% python3 -q
>>> import numpy as np
>>> np.set_printoptions(precision=2, suppress=True, linewidth=100)
>>> def rnd(a):
...     return np.round(a, 2) + 0
... 
>>> m1 = np.load("arr.npy")
>>> print(m1)
[[-1.  4.  0.  0.  0.  0.]
 [ 4.  2.  4.  0.  0.  0.]
 [ 0.  4. -2.  4.  0.  0.]
 [ 0.  0.  4.  2.  4.  0.]
 [ 0.  0.  0.  4.  3.  4.]
 [ 0.  0.  0.  0.  4. -1.]]
>>> evals, V = np.linalg.eigh(m1)
>>> x0 = np.array([8, 5, 8, 9, 4, 3])
>>> print((np.sign(V[:, -1].round(6)) == np.sign(V[0, -1].round(6))).astype(int))
[1 1 1 1 1 1]
>>> print(rnd(np.linalg.eigvalsh(m1[1:, 1:])))
[-6.51 -3.7   1.09  4.74  8.38]
>>> print(x0 @ m1 @ x0)
1659.0
>>> Y = m1 / np.sqrt((m1 ** 2).mean(axis=1, keepdims=True))
>>> print(rnd(m1 - m1.mean(axis=1, keepdims=True)))
[[-1.5   3.5  -0.5  -0.5  -0.5  -0.5 ]
 [ 2.33  0.33  2.33 -1.67 -1.67 -1.67]
 [-1.    3.   -3.    3.   -1.   -1.  ]
 [-1.67 -1.67  2.33  0.33  2.33 -1.67]
 [-1.83 -1.83 -1.83  2.17  1.17  2.17]
 [-0.5  -0.5  -0.5  -0.5   3.5  -1.5 ]]
>>> print(np.linalg.matrix_rank(m1 - m1.mean(axis=1, keepdims=True)))
5
>>> print(np.linalg.matrix_rank(Y) == np.linalg.matrix_rank(m1))
True
>>> print(rnd(Y[3]))
[0.   0.   1.63 0.82 1.63 0.  ]
>>> E = np.load("block14.npy")
>>> print(E)
[[3. 1. 0. 0. 0. 0. 0. 0. 0. 0. 0. 0.]
 [0. 3. 1. 0. 0. 0. 0. 0. 0. 0. 0. 0.]
 [0. 0. 3. 1. 0. 0. 0. 0. 0. 0. 0. 0.]
 [0. 0. 0. 3. 1. 0. 0. 0. 0. 0. 0. 0.]
 [0. 0. 0. 0. 3. 1. 0. 0. 0. 0. 0. 0.]
 [0. 0. 0. 0. 0. 3. 1. 0. 0. 0. 0. 0.]
 [0. 0. 0. 0. 0. 0. 3. 1. 0. 0. 0. 0.]
 [0. 0. 0. 0. 0. 0. 0. 3. 1. 0. 0. 0.]
 [0. 0. 0. 0. 0. 0. 0. 0. 3. 1. 0. 0.]
 [0. 0. 0. 0. 0. 0. 0. 0. 0. 3. 1. 0.]
 [0. 0. 0. 0. 0. 0. 0. 0. 0. 0. 3. 1.]
 [0. 0. 0. 0. 0. 0. 0. 0. 0. 0. 0. 3.]]
>>> # triangular
>>> x0 = np.array([3, 3, 0, 0, 1, 0, 1, 2, 2, 3, 0, 3])
>>> a = np.maximum(E @ x0, 0)
>>> print(rnd(np.tanh(E @ x0)))
[1.   1.   0.   0.76 1.   0.76 1.   1.   1.   1.   1.   1.  ]
>>> K = np.load("m.npy")
>>> print(K)
[[ 1.99  0.01 -0.04  0.97  1.    2.01 -0.06  1.97  2.05 -0.01  1.  ]
 [ 2.03 -0.01 -0.01  1.    0.92  2.   -0.03  1.98  2.06 -0.04  1.  ]
 [-3.98 -0.04 -0.14 -2.06 -2.09 -4.01  0.06 -4.03 -4.06  0.01 -2.05]
 [-6.04 -0.02 -0.01 -3.13 -2.9  -5.94  0.   -5.91 -5.98  0.12 -2.93]]
>>> print(np.linalg.cond(K) > 100)
True
>>> print(rnd(np.linalg.norm(K, 2) / np.linalg.norm(K)))
1.0
>>> print(np.argsort(-np.linalg.norm(K, axis=0).round(6), kind="stable")[:3])
[8 0 5]
>>> U, sigma, Vh = np.linalg.svd(K)
>>> print(np.argmax(sigma[:-1] / (sigma[1:] + 1e-6)) + 1)
1
>>> Y = U[:, :1] @ np.diag(sigma[:1]) @ Vh[:1]
>>> print(np.linalg.matrix_rank(Y))
1
>>> print(np.linalg.matrix_rank(K, rtol=0.05))
1
>>> print(rnd(np.linalg.norm(K - Y) / np.linalg.norm(K)))
0.02
>>> print(rnd(np.abs(K - Y).max()))
0.1
>>> X = np.loadtxt("data.csv", delimiter=",")
>>> print(rnd(X))
[[ -8.08   4.75 -10.44 -14.25]
 [ -8.92   5.45  -4.86 -16.34]
 [ -9.03   5.58  -2.63 -16.75]
 [  7.75  -4.51  11.69  13.52]
 [  2.81  -2.31 -18.4    6.93]
 [ -3.8    1.82 -18.77  -5.47]
 [ -7.67   5.08   9.13 -15.24]
 [ -8.88   5.63   2.03 -16.89]
 [ -2.11   1.89  18.97  -5.67]
 [  2.86  -1.21  19.42   3.63]
 [ -6.63   3.71 -14.77 -11.14]
 [  7.49  -4.99  -9.76  14.96]
 [ -5.23   3.74  15.26 -11.21]
 [  5.8   -4.06 -14.19  12.18]
 [ -8.99   5.65   0.38 -16.94]
 [  7.36  -4.92 -10.21  14.75]
 [ -1.19   0.15 -19.96  -0.45]]
>>> U, sigma, Vh = np.linalg.svd(X)
>>> print(np.argmax(sigma[:-1] / (sigma[1:] + 1e-6)) + 1)
2
>>> Y = U[:, :2] @ np.diag(sigma[:2]) @ Vh[:2]
>>> print(np.linalg.matrix_rank(X, rtol=0.05))
2
>>> print(rnd(np.abs(X - Y).max()))
0.0
>>> print(rnd(Y))
[[ -8.08   4.75 -10.44 -14.25]
 [ -8.92   5.45  -4.86 -16.34]
 [ -9.03   5.58  -2.63 -16.75]
 [  7.75  -4.51  11.69  13.52]
 [  2.81  -2.31 -18.4    6.93]
 [ -3.8    1.82 -18.77  -5.47]
 [ -7.67   5.08   9.13 -15.24]
 [ -8.88   5.63   2.03 -16.89]
 [ -2.11   1.89  18.97  -5.67]
 [  2.86  -1.21  19.42   3.63]
 [ -6.63   3.71 -14.77 -11.14]
 [  7.49  -4.99  -9.76  14.96]
 [ -5.23   3.74  15.26 -11.21]
 [  5.8   -4.06 -14.19  12.18]
 [ -8.99   5.65   0.38 -16.94]
 [  7.36  -4.92 -10.21  14.75]
 [ -1.19   0.15 -19.96  -0.45]]
>>> print(rnd(np.linalg.norm(X - Y) / np.linalg.norm(X)))
0.0
